$ python3 -q
>>> import numpy as np
>>> np.set_printoptions(precision=2, suppress=True, linewidth=200)
>>> A = np.load("m.npy")
>>> print(A)
[[ 2  2  0  4  0  3  4  4  1]
 [ 6  6  4  8  4  7  8  8  5]
 [ 1  1 -1  3 -1  2  3  3  0]
 [ 1  1 -1  3 -1  2  3  3  0]
 [ 5  5  3  7  3  6  7  7  4]]
>>> left, s, VT = np.linalg.svd(A)
>>> evecs = VT[:(s > 1e-8).sum()]
>>> rng = np.random.default_rng(5148)
>>> vec = A[0] + -2 * A[3] + rng.integers(2) * np.eye(9)[6]
>>> print(vec)
[ 0.  0.  2. -2.  2. -1. -1. -2.  1.]
>>> print(np.diag(evecs.T @ evecs))
[0.11 0.11 0.34 0.26 0.34 0.14 0.26 0.26 0.18]
>>> print(evecs.T @ evecs)
[[ 0.11  0.11  0.13  0.09  0.13  0.1   0.09  0.09  0.12]
 [ 0.11  0.11  0.13  0.09  0.13  0.1   0.09  0.09  0.12]
 [ 0.13  0.13  0.34 -0.07  0.34  0.03 -0.07 -0.07  0.24]
 [ 0.09  0.09 -0.07  0.26 -0.07  0.18  0.26  0.26  0.01]
 [ 0.13  0.13  0.34 -0.07  0.34  0.03 -0.07 -0.07  0.24]
 [ 0.1   0.1   0.03  0.18  0.03  0.14  0.18  0.18  0.07]
 [ 0.09  0.09 -0.07  0.26 -0.07  0.18  0.26  0.26  0.01]
 [ 0.09  0.09 -0.07  0.26 -0.07  0.18  0.26  0.26  0.01]
 [ 0.12  0.12  0.24  0.01  0.24  0.07  0.01  0.01  0.18]]
>>> arr = np.loadtxt("dump.csv", delimiter=",")
>>> print(arr)
[[ 0.7   5.48  4.56 -4.09 -1.25  3.38 -2.04  3.85]
 [-2.63 -8.31 -1.14  1.82  3.47 -1.62  0.3  -2.16]
 [ 1.82  7.38  2.91 -3.05 -2.56  2.59 -1.19  3.13]
 [ 2.98  8.48  0.11 -1.06 -3.83  1.02  0.2   1.54]
 [-2.92 -4.12  5.34 -3.57  3.33  2.77 -2.71  2.68]
 [-2.53 -2.7   5.77 -4.06  2.8   3.19 -2.88  3.2 ]
 [-2.7  -3.3   5.61 -3.87  3.03  3.03 -2.82  3.  ]
 [-2.85 -3.86  5.43 -3.67  3.24  2.86 -2.75  2.79]
 [-0.99 -6.02 -4.2   3.88  1.59 -3.22  1.85 -3.71]
 [-2.37 -8.07 -1.79  2.28  3.18 -1.99  0.62 -2.53]
 [-0.5   2.94  5.64 -4.62  0.2   3.75 -2.65  4.1 ]
 [ 2.09  7.74  2.4  -2.71 -2.86  2.32 -0.93  2.86]
 [ 3.09  4.85 -5.02  3.24 -3.57 -2.5   2.58 -2.35]
 [ 3.45  7.47 -2.95  1.38 -4.2  -0.95  1.66 -0.59]
 [-2.88 -3.96  5.4  -3.63  3.27  2.83 -2.74  2.75]
 [-3.45 -7.32  3.14 -1.54  4.18  1.08 -1.74  0.73]
 [-3.06 -4.74  5.07 -3.29  3.54  2.54 -2.6   2.41]
 [ 0.92  5.9   4.28 -3.92 -1.52  3.26 -1.9   3.75]
 [ 3.16  5.2  -4.84  3.07 -3.68 -2.35  2.5  -2.18]]
>>> print(np.linalg.lstsq(arr[:-1].T, arr[-1])[2])
2
>>> print(np.unique(arr.round(6), axis=0).shape)
(19, 8)
>>> print(np.allclose(arr[:-1].T @ np.linalg.lstsq(arr[:-1].T, arr[-1])[0], arr[-1]))
True
>>> print(round(np.trace(np.linalg.pinv(arr) @ arr), 2))
2.0
>>> print(np.abs(np.diag(np.linalg.qr(arr)[1])) > 1e-9)
[ True  True False False False False False False]
>>> D = np.linalg.norm(arr[:, None] - arr[None], axis=-1)
>>> print(np.linalg.norm(arr, axis=1))
[10. 10. 10. 10. 10. 10. 10. 10. 10. 10. 10. 10. 10. 10. 10. 10. 10. 10. 10.]
>>> m1 = np.loadtxt("arr.csv", delimiter=",")
>>> print(m1)
[[1.   0.   0.   0.  ]
 [0.25 0.5  0.25 0.  ]
 [0.33 0.   0.67 0.  ]
 [0.   0.   0.   1.  ]]
>>> print(m1 @ m1)
[[1.   0.   0.   0.  ]
 [0.46 0.25 0.29 0.  ]
 [0.55 0.   0.45 0.  ]
 [0.   0.   0.   1.  ]]
>>> print(np.flatnonzero(np.linalg.matrix_power((m1 != 0) + (m1.T != 0) + np.eye(4), 4)[3]))
[3]
>>> print((m1 != 0).astype(int))
[[1 0 0 0]
 [1 1 1 0]
 [1 0 1 0]
 [0 0 0 1]]
>>> print((np.linalg.matrix_power((m1 != 0) + (m1.T != 0) + np.eye(4), 4) > 0).astype(int))
[[1 1 1 0]
 [1 1 1 0]
 [1 1 1 0]
 [0 0 0 1]]
>>> print(m1 @ m1)
[[1.   0.   0.   0.  ]
 [0.46 0.25 0.29 0.  ]
 [0.55 0.   0.45 0.  ]
 [0.   0.   0.   1.  ]]
>>> print(round(float(np.abs(np.linalg.eigvals(m1)).max()), 2))
1.0
>>> print(np.allclose(m1, m1.T))
False
>>> print((m1 - m1.T) / 2)
[[ 0.   -0.12 -0.17  0.  ]
 [ 0.12  0.    0.12  0.  ]
 [ 0.17 -0.12  0.    0.  ]
 [ 0.    0.    0.    0.  ]]
>>> print(np.linalg.matrix_power(m1, 3))
[[1.   0.   0.   0.  ]
 [0.62 0.12 0.26 0.  ]
 [0.7  0.   0.3  0.  ]
 [0.   0.   0.   1.  ]]
>>> print(np.round(np.linalg.det(m1.T), 2))
0.34
>>> print(np.linalg.eigvals(m1))
[0.5  0.67 1.   1.  ]
>>> print(round(np.linalg.det(2 * m1), 2), np.round(np.linalg.det(m1), 2))
5.36 0.34
>>> W0 = np.array([[-1.0, -2.0, 0.0, -2.0],
...     [-2.0, -1.0, 0.0, -2.0],
...     [0.0, 0.0, -1.0, 0.0],
...     [-2.0, -2.0, 0.0, -1.0]])
>>> print(np.einsum("ij,ji->", W0, W0))
28.0
>>> print(np.kron(np.eye(2, dtype=int), W0))
[[-1. -2.  0. -2. -0. -0.  0. -0.]
 [-2. -1.  0. -2. -0. -0.  0. -0.]
 [ 0.  0. -1.  0.  0.  0. -0.  0.]
 [-2. -2.  0. -1. -0. -0.  0. -0.]
 [-0. -0.  0. -0. -1. -2.  0. -2.]
 [-0. -0.  0. -0. -2. -1.  0. -2.]
 [ 0.  0. -0.  0.  0.  0. -1.  0.]
 [-0. -0.  0. -0. -2. -2.  0. -1.]]
>>> print(np.linalg.eigvals(W0))
[ 1. -5.  1. -1.]
>>> print(np.poly(W0))
[ 1.  4. -6. -4.  5.]
>>> print(round(float(np.linalg.det(W0.T)), 2))
5.0
>>> print(round(float(np.linalg.det(2 * W0)), 2), round(float(np.linalg.det(W0)), 2))
80.0 5.0
>>> J = np.loadtxt("out6.csv", delimiter=",")
>>> print(J)
[[3. 3. 0. 0. 0. 0.]
 [3. 0. 0. 0. 0. 0.]
 [2. 3. 0. 0. 0. 0.]
 [0. 0. 3. 3. 0. 0.]
 [0. 0. 3. 0. 0. 0.]
 [0. 0. 2. 3. 0. 0.]
 [0. 0. 0. 0. 3. 3.]
 [0. 0. 0. 0. 3. 0.]
 [0. 0. 0. 0. 2. 3.]]
>>> def softmax(z):
...     e = np.exp(z - z.max(axis=-1, keepdims=True))
...     return e / e.sum(axis=-1, keepdims=True)
... 
>>> print(np.round(softmax(10 * J[8]), 2) + 0)
[0. 0. 0. 0. 0. 1.]
>>> print(softmax(J[8]))
[0.03 0.03 0.03 0.03 0.23 0.64]
>>> print(softmax(J).sum(axis=1))
[1. 1. 1. 1. 1. 1. 1. 1. 1.]
>>> S = J @ J.T / np.sqrt(6)
>>> print(np.round(softmax(S + np.triu(np.full(S.shape, -np.inf), 1)), 2) + 0)
[[1.   0.   0.   0.   0.   0.   0.   0.   0.  ]
 [0.5  0.5  0.   0.   0.   0.   0.   0.   0.  ]
 [0.68 0.02 0.3  0.   0.   0.   0.   0.   0.  ]
 [0.   0.   0.   1.   0.   0.   0.   0.   0.  ]
 [0.01 0.01 0.01 0.48 0.48 0.   0.   0.   0.  ]
 [0.   0.   0.   0.68 0.02 0.3  0.   0.   0.  ]
 [0.   0.   0.   0.   0.   0.   1.   0.   0.  ]
 [0.01 0.01 0.01 0.01 0.01 0.01 0.46 0.46 0.  ]
 [0.   0.   0.   0.   0.   0.   0.68 0.02 0.3 ]]
>>> print(softmax(S)[8] @ J)
[0.01 0.01 0.01 0.01 2.67 2.92]
>>> print(np.round(softmax(S), 2) + 0)
[[0.76 0.02 0.22 0.   0.   0.   0.   0.   0.  ]
 [0.41 0.41 0.12 0.01 0.01 0.01 0.01 0.01 0.01]
 [0.68 0.02 0.3  0.   0.   0.   0.   0.   0.  ]
 [0.   0.   0.   0.76 0.02 0.22 0.   0.   0.  ]
 [0.01 0.01 0.01 0.41 0.41 0.12 0.01 0.01 0.01]
 [0.   0.   0.   0.68 0.02 0.3  0.   0.   0.  ]
 [0.   0.   0.   0.   0.   0.   0.76 0.02 0.22]
 [0.01 0.01 0.01 0.01 0.01 0.01 0.41 0.41 0.12]
 [0.   0.   0.   0.   0.   0.   0.68 0.02 0.3 ]]
